$ python3 -q
>>> import numpy as np
>>> np.set_printoptions(precision=1, suppress=True, linewidth=100, legacy="1.25")
>>> J = np.load("out8.npy")
>>> J
array([[ 1.,  0.,  0.],
       [ 0.,  0.,  1.],
       [ 0., -1.,  0.]])
>>> r0 = np.array([7, 6, 1])
>>> M2 = J + np.outer(r0, np.eye(3)[1])
>>> round(float(np.linalg.det(M2) / np.linalg.det(J)), 1), round(1 + np.linalg.solve(J, r0)[1], 1)
(0.0, 0.0)
>>> Q, Rm = np.linalg.qr(J)
>>> Q.shape, Rm.shape
((3, 3), (3, 3))
>>> np.allclose(Rm.T @ Rm, J.T @ J)
True
>>> abs(Rm[0, 0]), round(float(np.linalg.norm(J[:, 0])), 1)
(1.0, 1.0)
>>> Q @ Rm
array([[ 1.,  0.,  0.],
       [ 0.,  0.,  1.],
       [ 0., -1.,  0.]])
>>> Q.T @ Q
array([[1., 0., 0.],
       [0., 1., 0.],
       [0., 0., 1.]])
>>> P = np.triu(np.array([[1, 0, 1], [0, 3, 2], [0, 2, 1]]), 1) + np.eye(3)
>>> M2 = P @ J @ np.linalg.inv(P)
>>> np.poly(M2)
array([ 1., -1.,  1., -1.])
>>> M2
array([[ 1., -1.,  1.],
       [ 0., -2.,  5.],
       [ 0., -1.,  2.]])
>>> (np.linalg.matrix_power((J != 0) + (J.T != 0) + np.eye(3), 3) > 0).astype(int)
array([[1, 0, 0],
       [0, 1, 1],
       [0, 1, 1]])
>>> np.flatnonzero(np.linalg.matrix_power((J != 0) + (J.T != 0) + np.eye(3), 3)[1])
array([1, 2])
>>> x = np.array([-2, 2, 2])
>>> 3 - np.linalg.matrix_rank(J - np.eye(3), tol=1e-8)
1
>>> round(float(np.linalg.det(J)), 1)
1.0
>>> np.abs(np.linalg.eigvals(J))
array([1., 1., 1.])
>>> np.sort(np.abs(np.degrees(np.angle(np.linalg.eigvals(J)))))
array([ 0., 90., 90.])
>>> m1 = np.load("case17.npy")
>>> m1.round(1) + 0
array([[ 0.7, -0.4, -0.3, -0.1, -0.4, -0.1, -0.1],
       [-0.4,  0.3, -0.4, -0.1, -0.7, -0.1, -0.1],
       [-0.3, -0.4,  0.7, -0.1, -0.4, -0.1, -0.1],
       [-0.1, -0.1, -0.1,  1. , -0.1,  0. ,  0. ],
       [-0.4, -0.7, -0.4, -0.1,  0.3, -0.1, -0.1],
       [-0.1, -0.1, -0.1,  0. , -0.1,  1. ,  0. ],
       [-0.1, -0.1, -0.1,  0. , -0.1,  0. ,  1. ]])
>>> x = np.array([2, -1, -2, 2, -3, 1, 0])
>>> 7 - np.linalg.matrix_rank(m1 - np.eye(7), tol=1e-8)
6
>>> np.round(np.linalg.inv(m1), 1) + 0
array([[ 0.7, -0.4, -0.3, -0.1, -0.4, -0.1, -0.1],
       [-0.4,  0.3, -0.4, -0.1, -0.7, -0.1, -0.1],
       [-0.3, -0.4,  0.7, -0.1, -0.4, -0.1, -0.1],
       [-0.1, -0.1, -0.1,  1. , -0.1,  0. ,  0. ],
       [-0.4, -0.7, -0.4, -0.1,  0.3, -0.1, -0.1],
       [-0.1, -0.1, -0.1,  0. , -0.1,  1. ,  0. ],
       [-0.1, -0.1, -0.1,  0. , -0.1,  0. ,  1. ]])
>>> [p for p in range(1, 25) if np.allclose(np.linalg.matrix_power(m1, p), np.eye(7))]
[2, 4, 6, 8, 10, 12, 14, 16, 18, 20, 22, 24]
>>> round(np.linalg.norm(x), 1), round(np.linalg.norm(m1 @ x), 1)
(4.8, 4.8)
>>> Uu, sv, vt = np.linalg.svd(m1, full_matrices=False)
>>> sv / sv[0]
array([1., 1., 1., 1., 1., 1., 1.])
>>> np.round(vt @ vt.T, 1) + 0
array([[1., 0., 0., 0., 0., 0., 0.],
       [0., 1., 0., 0., 0., 0., 0.],
       [0., 0., 1., 0., 0., 0., 0.],
       [0., 0., 0., 1., 0., 0., 0.],
       [0., 0., 0., 0., 1., 0., 0.],
       [0., 0., 0., 0., 0., 1., 0.],
       [0., 0., 0., 0., 0., 0., 1.]])
>>> Uu.shape, sv.shape, vt.shape
((7, 7), (7,), (7, 7))
>>> np.round(Uu.T @ m1 @ vt.T, 1) + 0
array([[1., 0., 0., 0., 0., 0., 0.],
       [0., 1., 0., 0., 0., 0., 0.],
       [0., 0., 1., 0., 0., 0., 0.],
       [0., 0., 0., 1., 0., 0., 0.],
       [0., 0., 0., 0., 1., 0., 0.],
       [0., 0., 0., 0., 0., 1., 0.],
       [0., 0., 0., 0., 0., 0., 1.]])
>>> assert m1 == m1.T
Traceback (most recent call last):
  File "<python-input-36>", line 1, in <module>
    assert m1 == m1.T
           ^^^^^^^^^^
ValueError: The truth value of an array with more than one element is ambiguous. Use a.any() or a.all()
>>> round(float(np.linalg.det(m1)), 1)
-1.0
>>> np.round((m1 + m1.T) / 2, 1) + 0
array([[ 0.7, -0.4, -0.3, -0.1, -0.4, -0.1, -0.1],
       [-0.4,  0.3, -0.4, -0.1, -0.7, -0.1, -0.1],
       [-0.3, -0.4,  0.7, -0.1, -0.4, -0.1, -0.1],
       [-0.1, -0.1, -0.1,  1. , -0.1,  0. ,  0. ],
       [-0.4, -0.7, -0.4, -0.1,  0.3, -0.1, -0.1],
       [-0.1, -0.1, -0.1,  0. , -0.1,  1. ,  0. ],
       [-0.1, -0.1, -0.1,  0. , -0.1,  0. ,  1. ]])
>>> np.allclose(m1 @ m1.T, m1.T @ m1)
True
>>> m1.inv()
Traceback (most recent call last):
  File "<python-input-40>", line 1, in <module>
    m1.inv()
    ^^^^^^
AttributeError: 'numpy.ndarray' object has no attribute 'inv'
>>> np.sort(np.abs(np.linalg.eigvals(m1)))
array([1., 1., 1., 1., 1., 1., 1.])
>>> np.allclose(m1, m1.T)
True
>>> np.round(m1 @ m1, 1) + 0
array([[1., 0., 0., 0., 0., 0., 0.],
       [0., 1., 0., 0., 0., 0., 0.],
       [0., 0., 1., 0., 0., 0., 0.],
       [0., 0., 0., 1., 0., 0., 0.],
       [0., 0., 0., 0., 1., 0., 0.],
       [0., 0., 0., 0., 0., 1., 0.],
       [0., 0., 0., 0., 0., 0., 1.]])
>>> rng = np.random.default_rng(1360)
>>> data = np.eye(6, dtype=int)[rng.permutation(6)]
>>> data
array([[0, 0, 0, 0, 0, 1],
       [0, 0, 0, 0, 1, 0],
       [1, 0, 0, 0, 0, 0],
       [0, 0, 0, 1, 0, 0],
       [0, 0, 1, 0, 0, 0],
       [0, 1, 0, 0, 0, 0]])
>>> data.inv()
Traceback (most recent call last):
  File "<python-input-47>", line 1, in <module>
    data.inv()
    ^^^^^^^^
AttributeError: 'numpy.ndarray' object has no attribute 'inv'
>>> (data - data.T) / 2
array([[ 0. ,  0. , -0.5,  0. ,  0. ,  0.5],
       [ 0. ,  0. ,  0. ,  0. ,  0.5, -0.5],
       [ 0.5,  0. ,  0. ,  0. , -0.5,  0. ],
       [ 0. ,  0. ,  0. ,  0. ,  0. ,  0. ],
       [ 0. , -0.5,  0.5,  0. ,  0. ,  0. ],
       [-0.5,  0.5,  0. ,  0. ,  0. ,  0. ]])
>>> np.trace(data)
1
>>> np.linalg.matrix_power(data, 2)
array([[0, 1, 0, 0, 0, 0],
       [0, 0, 1, 0, 0, 0],
       [0, 0, 0, 0, 0, 1],
       [0, 0, 0, 1, 0, 0],
       [1, 0, 0, 0, 0, 0],
       [0, 0, 0, 0, 1, 0]])
>>> np.sort(np.abs(np.linalg.eigvals(data)))
array([1., 1., 1., 1., 1., 1.])
>>> data @ data
array([[0, 1, 0, 0, 0, 0],
       [0, 0, 1, 0, 0, 0],
       [0, 0, 0, 0, 0, 1],
       [0, 0, 0, 1, 0, 0],
       [1, 0, 0, 0, 0, 0],
       [0, 0, 0, 0, 1, 0]])
>>> np.round(np.linalg.det(data), 1)
1.0
>>> (data + data.T) / 2
array([[0. , 0. , 0.5, 0. , 0. , 0.5],
       [0. , 0. , 0. , 0. , 0.5, 0.5],
       [0.5, 0. , 0. , 0. , 0.5, 0. ],
       [0. , 0. , 0. , 1. , 0. , 0. ],
       [0. , 0.5, 0.5, 0. , 0. , 0. ],
       [0.5, 0.5, 0. , 0. , 0. , 0. ]])
>>> (data != 0).astype(int)
array([[0, 0, 0, 0, 0, 1],
       [0, 0, 0, 0, 1, 0],
       [1, 0, 0, 0, 0, 0],
       [0, 0, 0, 1, 0, 0],
       [0, 0, 1, 0, 0, 0],
       [0, 1, 0, 0, 0, 0]])
>>> (np.linalg.matrix_power((data != 0) + (data.T != 0) + np.eye(6), 6) > 0).astype(int)
array([[1, 1, 1, 0, 1, 1],
       [1, 1, 1, 0, 1, 1],
       [1, 1, 1, 0, 1, 1],
       [0, 0, 0, 1, 0, 0],
       [1, 1, 1, 0, 1, 1],
       [1, 1, 1, 0, 1, 1]])
>>> round(float(np.linalg.det(data)), 1)
1.0
>>> np.sort(np.linalg.eigvals(data).real)
array([-0.8, -0.8,  0.3,  0.3,  1. ,  1. ])
>>> labels = rng.permutation(6)
>>> labels
array([1, 4, 2, 5, 0, 3])
>>> M2 = data[labels][:, labels]
>>> np.allclose(M2, data)
False
>>> np.diag(M2)
array([0, 0, 0, 0, 0, 1])
>>> np.round(np.linalg.det(M2), 1), round(float(np.linalg.det(data[labels])), 1)
(1.0, -1.0)
>>> F = np.load("dump.npy")
>>> F
array([[ 2.7, -0.8, -0.6, -0.8],
       [ 1.2,  1.8,  0.4,  2. ],
       [ 0.2,  1.6,  1.7, -1.9],
       [-0.2,  1.6, -2.4, -0.8]])
>>> np.round(F @ F.T, 1) + 0
array([[9., 0., 0., 0.],
       [0., 9., 0., 0.],
       [0., 0., 9., 0.],
       [0., 0., 0., 9.]])
>>> np.linalg.svd(F, compute_uv=False)
array([3., 3., 3., 3.])
>>> np.linalg.norm(F, axis=0)
array([3., 3., 3., 3.])
>>> np.round(F.T @ F, 1) + 0
array([[9., 0., 0., 0.],
       [0., 9., 0., 0.],
       [0., 0., 9., 0.],
       [0., 0., 0., 9.]])
